>>> import numpy as np
>>> import numpy.linalg as la
>>> np.set_printoptions(suppress=True, linewidth=100)
>>> def rnd(a):
...     return np.round(a, 1) + 0
... 
>>> W0 = np.load("layer6.npy")
>>> W0
array([[4, 3, 2, 2, 2, 3, 5, 1, 3],
       [0, 0, 0, 0, 0, 0, 0, 0, 0],
       [3, 3, 2, 1, 1, 3, 3, 1, 2],
       [5, 7, 6, 5, 3, 5, 4, 6, 5],
       [2, 0, 0, 2, 0, 1, 1, 0, 2],
       [0, 2, 2, 2, 0, 2, 1, 2, 2],
       [1, 1, 2, 2, 2, 1, 2, 0, 2],
       [5, 4, 4, 3, 3, 4, 4, 3, 3],
       [3, 4, 3, 2, 2, 1, 2, 1, 3],
       [1, 3, 3, 0, 2, 1, 2, 2, 0],
       [4, 2, 1, 4, 0, 3, 5, 0, 5],
       [2, 0, 0, 2, 0, 1, 1, 0, 2],
       [2, 2, 3, 0, 4, 1, 1, 1, 0],
       [1, 4, 3, 2, 0, 3, 3, 4, 2],
       [4, 4, 4, 3, 3, 4, 5, 3, 3],
       [2, 3, 4, 4, 2, 3, 2, 2, 4],
       [5, 3, 2, 3, 1, 4, 4, 3, 3],
       [4, 2, 1, 4, 0, 3, 5, 0, 5],
       [6, 5, 3, 2, 2, 4, 6, 3, 3],
       [1, 0, 0, 2, 0, 1, 2, 0, 2],
       [2, 4, 2, 0, 0, 2, 4, 2, 1]])
>>> basis = W0[[5, 1]].astype(float)
>>> for _ in range(7):
...     labels = la.norm(W0[:, None] - basis, axis=-1).argmin(axis=1)
...     basis = np.array([W0[labels == j].mean(axis=0) for j in range(2)])
... 
>>> print(labels)
[0 1 0 0 1 1 1 0 0 1 0 1 1 0 0 0 0 0 0 1 0]
>>> print(np.abs(basis[1] - basis[0]).argmax())
6
>>> rnd(basis[1] - basis[0])
array([-2.6, -2.7, -1.6, -1.4, -0.5, -2.2, -2.8, -1.6, -2. ])
>>> G = np.cov(W0, rowvar=False)
>>> np.argsort(-W0.std(axis=0).round(6), kind="stable")
array([1, 0, 6, 7, 2, 8, 3, 5, 4])
>>> np.median(W0, axis=0)
array([2., 3., 2., 2., 1., 3., 3., 1., 2.])
>>> G.shape
(9, 9)
>>> np.argwhere(np.triu(np.abs(np.corrcoef(W0.T)) > 0.8, 1))
array([[0, 6],
       [1, 2],
       [1, 7],
       [2, 7],
       [3, 8],
       [5, 6]])
>>> Xs = W0 - W0.mean(axis=0)
>>> V = la.svd(Xs)[2][:8]
>>> other = Xs - Xs @ V.T @ V
>>> rnd(other.std(axis=0))
array([0., 0., 0., 0., 0., 0., 0., 0., 0.])
>>> rnd(np.cov(Xs @ V.T, rowvar=False))
array([[13.9,  0. ,  0. ,  0. ,  0. ,  0. ,  0. ,  0. ],
       [ 0. ,  4.4,  0. ,  0. ,  0. ,  0. ,  0. ,  0. ],
       [ 0. ,  0. ,  1.9,  0. ,  0. ,  0. ,  0. ,  0. ],
       [ 0. ,  0. ,  0. ,  1.4,  0. ,  0. ,  0. ,  0. ],
       [ 0. ,  0. ,  0. ,  0. ,  0.5,  0. ,  0. ,  0. ],
       [ 0. ,  0. ,  0. ,  0. ,  0. ,  0.3,  0. ,  0. ],
       [ 0. ,  0. ,  0. ,  0. ,  0. ,  0. ,  0.1,  0. ],
       [ 0. ,  0. ,  0. ,  0. ,  0. ,  0. ,  0. ,  0. ]])
>>> rnd(np.diag(V.T @ V))
array([1. , 0.8, 0.9, 0.7, 1. , 1. , 1. , 0.9, 0.7])
>>> rnd(la.norm(other) / la.norm(Xs))
np.float64(0.0)
>>> la.norm(other, axis=1).round(6).argmax()
np.int64(18)
>>> P = W0 @ la.solve(W0.T @ W0, W0.T)
>>> rnd(np.diag(P))
array([0.5, 0. , 0.8, 0.7, 0.2, 0.3, 0.3, 0.4, 0.7, 0.4, 0.3, 0.2, 0.6, 0.5, 0.5, 0.6, 0.4, 0.3,
       0.6, 0.3, 0.5])
>>> np.allclose(P @ P, P)
True
>>> m1 = 0.2 ** np.abs(np.subtract.outer(np.arange(5), np.arange(5)))
>>> rnd(m1)
array([[1. , 0.2, 0. , 0. , 0. ],
       [0.2, 1. , 0.2, 0. , 0. ],
       [0. , 0.2, 1. , 0.2, 0. ],
       [0. , 0. , 0.2, 1. , 0.2],
       [0. , 0. , 0. , 0.2, 1. ]])
>>> ev, V = la.eig(m1)
>>> rnd(ev)
array([1.4, 1.2, 0.9, 0.7, 0.8])
>>> rnd(np.sort(la.eigvals(m1 @ m1)))
array([0.5, 0.6, 0.9, 1.4, 2. ])
>>> rnd(np.sort(la.eigvals(m1.T)))
array([0.7, 0.8, 0.9, 1.2, 1.4])
>>> arr = np.load("data.npy")
>>> print(arr)
[[ 0 -2 -2 -1 -1 -2  1  3]
 [ 0  0  2  1  3 -3 -2  0]
 [ 0  0  0  0 -1 -1  0  3]
 [ 0  0  0  0 -2  2  3  0]
 [ 0  0  0  0  0 -2  3 -1]
 [ 0  0  0  0  0  0 -2 -1]
 [ 0  0  0  0  0  0  0 -3]
 [ 0  0  0  0  0  0  0  0]]
>>> # triangular, det is the product of the diagonal
>>> np.unique(arr.round(6), axis=0).shape
(8, 8)
>>> print(rnd(arr @ la.pinv(arr) @ arr))
[[ 0. -2. -2. -1. -1. -2.  1.  3.]
 [ 0.  0.  2.  1.  3. -3. -2.  0.]
 [ 0.  0.  0.  0. -1. -1.  0.  3.]
 [ 0.  0.  0.  0. -2.  2.  3.  0.]
 [ 0.  0.  0.  0.  0. -2.  3. -1.]
 [ 0.  0.  0.  0.  0.  0. -2. -1.]
 [ 0.  0.  0.  0.  0.  0.  0. -3.]
 [ 0.  0.  0.  0.  0.  0.  0.  0.]]
>>> np.allclose(arr[:-1].T @ la.lstsq(arr[:-1].T, arr[-1])[0], arr[-1])
True
>>> rng = np.random.default_rng(31043)
>>> labels = rng.permutation(8)
>>> labels
array([0, 6, 3, 1, 2, 4, 5, 7])
>>> other = arr[labels][:, labels]
>>> other
array([[ 0,  1, -1, -2, -2, -1, -2,  3],
       [ 0,  0,  0,  0,  0,  0,  0, -3],
       [ 0,  3,  0,  0,  0, -2,  2,  0],
       [ 0, -2,  1,  0,  2,  3, -3,  0],
       [ 0,  0,  0,  0,  0, -1, -1,  3],
       [ 0,  3,  0,  0,  0,  0, -2, -1],
       [ 0, -2,  0,  0,  0,  0,  0, -1],
       [ 0,  0,  0,  0,  0,  0,  0,  0]])
>>> print(np.allclose(other, arr))
False
>>> rnd(np.sort(np.abs(la.eigvals(other))))
array([0., 0., 0., 0., 0., 0., 0., 0.])
>>> X = np.loadtxt("a.csv", delimiter=",")
>>> rnd(X)
array([[ -7.9,  -0.1,  11.8,  31.6,   3.9,  17.8,  15.9,  15.7,  31.6],
       [ -5.2,  -1.5,   6.6,  20.3,   2.3,  11.1,  11.8,   8. ,  19.7],
       [ -4.2,  -1.9,   4.6,  15.6,   1.5,   8.4,   9.9,   5. ,  14.9],
       [ -4. ,  -1.9,   4.3,  14.9,   1.4,   8. ,   9.5,   4.6,  14.1],
       [ -4. ,  -1.9,   4.2,  14.8,   1.4,   7.9,   9.5,   4.5,  14. ],
       [ -2.8,  -2.1,   2.2,   9.5,   0.6,   4.9,   7. ,   1.6,   8.6],
       [ -2.4,  -2.1,   1.5,   7.6,   0.3,   3.9,   5.9,   0.7,   6.6],
       [ -1.7,  -1.9,   0.6,   4.7,  -0.2,   2.3,   4.1,  -0.5,   3.7],
       [ -0.9,  -1.2,   0. ,   1.8,  -0.5,   0.8,   1.9,  -0.9,   1. ],
       [ -0.7,  -0.9,   0. ,   1.2,  -0.5,   0.5,   1.3,  -0.8,   0.5],
       [ -0.5,  -0.6,   0. ,   0.7,  -0.4,   0.3,   0.7,  -0.5,   0.2],
       [  0. ,   0. ,   0. ,   0. ,   0. ,   0. ,   0. ,   0. ,   0. ],
       [  0.3,   0.3,   0. ,  -0.3,   0.3,  -0.2,  -0.2,   0.3,   0. ],
       [  0.3,   0.3,   0. ,  -0.3,   0.3,  -0.2,  -0.2,   0.3,   0. ],
       [  0.5,   0.4,  -0.1,  -0.4,   0.5,  -0.2,  -0.3,   0.3,   0.1],
       [  0.5,   0.4,  -0.1,  -0.4,   0.5,  -0.2,  -0.3,   0.3,   0.1],
       [  2.1,   0.6,  -1. ,  -1.8,   2.2,  -1.3,   0. ,   0. ,   0. ],
       [  3.5,   0.2,  -2.4,  -3.3,   3.5,  -2.5,   0.7,  -1.3,  -0.6],
       [  3.8,   0.1,  -2.7,  -3.7,   3.8,  -2.8,   0.9,  -1.7,  -0.8],
       [  3.9,   0. ,  -2.9,  -3.9,   3.9,  -2.9,   0.9,  -1.9,  -0.9],
       [  4.4,  -0.2,  -3.4,  -4.5,   4.3,  -3.4,   1.2,  -2.5,  -1.3],
       [  7.8,  -2.1,  -7.8,  -9.5,   6.9,  -7.2,   3.3,  -7.9,  -4.6],
       [  9.1,  -2.9,  -9.7, -11.7,   7.8,  -8.8,   4. , -10.2,  -6.2],
       [ 12.9,  -5.7, -15.3, -18.3,  10.2, -13.8,   6.3, -17.7, -11.4],
       [ 14.1,  -6.5, -17. , -20.4,  10.9, -15.4,   6.9, -20. , -13.1]])
>>> # looks like rank 3
>>> Xs = X - X.mean(axis=0)
>>> U, sig, vt = la.svd(Xs, full_matrices=False)
>>> print(rnd(Xs.mean(axis=0)))
[0. 0. 0. 0. 0. 0. 0. 0. 0.]
>>> np.searchsorted(np.cumsum(sig ** 2) / (sig ** 2).sum(), 0.9) + 1
np.int64(1)
>>> print(rnd(sig ** 2 / (sig ** 2).sum()))
[0.9 0.1 0.  0.  0.  0.  0.  0.  0. ]
>>> la.matrix_rank(Xs)
np.int64(3)
